% ipython --no-banner

In [1]: import numpy as np

In [2]: np.set_printoptions(suppress=True, linewidth=120)

In [3]: rd = lambda a: np.round(a, 2) + 0

In [4]: mat = np.load("arr.npy")

In [5]: rd(mat)
Out[5]: 
array([[ 0.03, -0.13,  0.1 , -0.04,  0.05],
       [-0.13,  0.54, -0.4 ,  0.17, -0.2 ],
       [ 0.1 , -0.4 ,  0.3 , -0.13,  0.15],
       [-0.04,  0.17, -0.13,  0.05, -0.06],
       [ 0.05, -0.2 ,  0.15, -0.06,  0.08]])

In [6]: np.allclose(mat[:-1].T @ np.linalg.lstsq(mat[:-1].T, mat[-1])[0], mat[-1])
Out[6]: True

In [7]: np.unique(mat.round(6), axis=0).shape
Out[7]: (5, 5)

In [8]: rd(mat @ np.linalg.pinv(mat) @ mat)
Out[8]: 
array([[ 0.03, -0.13,  0.1 , -0.04,  0.05],
       [-0.13,  0.54, -0.4 ,  0.17, -0.2 ],
       [ 0.1 , -0.4 ,  0.3 , -0.13,  0.15],
       [-0.04,  0.17, -0.13,  0.05, -0.06],
       [ 0.05, -0.2 ,  0.15, -0.06,  0.08]])

In [9]: rk = np.linalg.matrix_rank(mat)

In [10]: rk
Out[10]: np.int64(1)

In [11]: ns = np.linalg.svd(mat)[2][rk:].T

In [12]: np.linalg.matrix_rank(mat.T @ mat), np.linalg.matrix_rank(mat @ mat.T)
Out[12]: (np.int64(1), np.int64(1))

In [13]: rd(ns @ ns.T)
Out[13]: 
array([[ 0.97,  0.13, -0.1 ,  0.04, -0.05],
       [ 0.13,  0.46,  0.4 , -0.17,  0.2 ],
       [-0.1 ,  0.4 ,  0.7 ,  0.13, -0.15],
       [ 0.04, -0.17,  0.13,  0.95,  0.06],
       [-0.05,  0.2 , -0.15,  0.06,  0.92]])

In [14]: [int(np.linalg.matrix_rank(np.delete(mat, i, axis=0))) for i in range(5)]
Out[14]: [1, 1, 1, 1, 1]
